% python3 -q
>>> import numpy as np
>>> np.set_printoptions(precision=3, suppress=True, linewidth=120, floatmode="fixed")
>>> m1 = np.loadtxt("dump.csv", delimiter=",")
>>> m1
array([[0.000, 0.000, 1.000, 0.000, 0.000, 0.000],
       [0.000, 0.000, 0.000, 0.000, 1.000, 1.000],
       [1.000, 0.000, 0.000, 1.000, 0.000, 0.000],
       [0.000, 0.000, 1.000, 0.000, 1.000, 1.000],
       [0.000, 1.000, 0.000, 1.000, 0.000, 0.000],
       [0.000, 1.000, 0.000, 1.000, 0.000, 0.000]])
>>> np.linalg.matrix_rank(m1, rtol=0.1)
np.int64(4)
>>> [round(float(x), 3) for x in np.linalg.svd(m1, compute_uv=False)[:3]]
[2.175, 2.175, 1.126]
>>> np.round(np.linalg.norm(m1, 2) / np.linalg.norm(m1), 3)
np.float64(0.628)
>>> np.linalg.cond(m1) > 100
np.True_
>>> th = np.radians(36)
>>> Rm = np.eye(6)
>>> Rm[0, 0] = Rm[2, 2] = np.cos(th)
>>> Rm[0, 2], Rm[2, 0] = -np.sin(th), np.sin(th)
>>> Rm
array([[ 0.809,  0.000, -0.588,  0.000,  0.000,  0.000],
       [ 0.000,  1.000,  0.000,  0.000,  0.000,  0.000],
       [ 0.588,  0.000,  0.809,  0.000,  0.000,  0.000],
       [ 0.000,  0.000,  0.000,  1.000,  0.000,  0.000],
       [ 0.000,  0.000,  0.000,  0.000,  1.000,  0.000],
       [ 0.000,  0.000,  0.000,  0.000,  0.000,  1.000]])
>>> out = m1 @ Rm.T
>>> out
array([[-0.588,  0.000,  0.809,  0.000,  0.000,  0.000],
       [ 0.000,  0.000,  0.000,  0.000,  1.000,  1.000],
       [ 0.809,  0.000,  0.588,  1.000,  0.000,  0.000],
       [-0.588,  0.000,  0.809,  0.000,  1.000,  1.000],
       [ 0.000,  1.000,  0.000,  1.000,  0.000,  0.000],
       [ 0.000,  1.000,  0.000,  1.000,  0.000,  0.000]])
>>> np.allclose(np.linalg.norm(m1, axis=1), np.linalg.norm(out, axis=1))
True
>>> np.round(np.linalg.svd(m1, compute_uv=False), 3) + 0, np.round(np.linalg.svd(out, compute_uv=False), 3) + 0
(array([2.175, 2.175, 1.126, 1.126, 0.000, 0.000]), array([2.175, 2.175, 1.126, 1.126, 0.000, 0.000]))
>>> np.linalg.lstsq(out[:-1].T, out[-1])[2]
np.int32(4)
>>> np.round(np.trace(np.linalg.pinv(out) @ out), 3)
np.float64(4.0)
>>> r = np.linalg.matrix_rank(m1)
>>> r
np.int64(4)
>>> N = np.linalg.svd(m1)[2][r:].T
>>> N.shape
(6, 2)
>>> [int(np.linalg.matrix_rank(m1[:, :j + 1])) for j in range(6)]
[1, 2, 3, 3, 4, 4]
>>> [int(np.linalg.matrix_rank(np.delete(m1, i, axis=0))) for i in range(6)]
[4, 4, 3, 4, 4, 4]
>>> np.allclose(m1 @ N, 0)
True
>>> left, sv, Vt = np.linalg.svd(m1)
>>> vecs = Vt[:(sv > 1e-8).sum()]
>>> rng = np.random.default_rng(8)
>>> vec = m1[0] + 5 * m1[4] + rng.integers(2) * np.eye(6)[0]
>>> vec
array([1.000, 5.000, 1.000, 5.000, 0.000, 0.000])
>>> np.diag(vecs.T @ vecs)
array([0.667, 0.667, 1.000, 0.667, 0.500, 0.500])
>>> np.round(vecs.T @ vecs, 3) + 0
array([[ 0.667, -0.333,  0.000,  0.333,  0.000,  0.000],
       [-0.333,  0.667,  0.000,  0.333,  0.000,  0.000],
       [ 0.000,  0.000,  1.000,  0.000,  0.000,  0.000],
       [ 0.333,  0.333,  0.000,  0.667,  0.000,  0.000],
       [ 0.000,  0.000,  0.000,  0.000,  0.500,  0.500],
       [ 0.000,  0.000,  0.000,  0.000,  0.500,  0.500]])
>>> np.allclose(vecs.T @ vecs @ vec, vec)
False
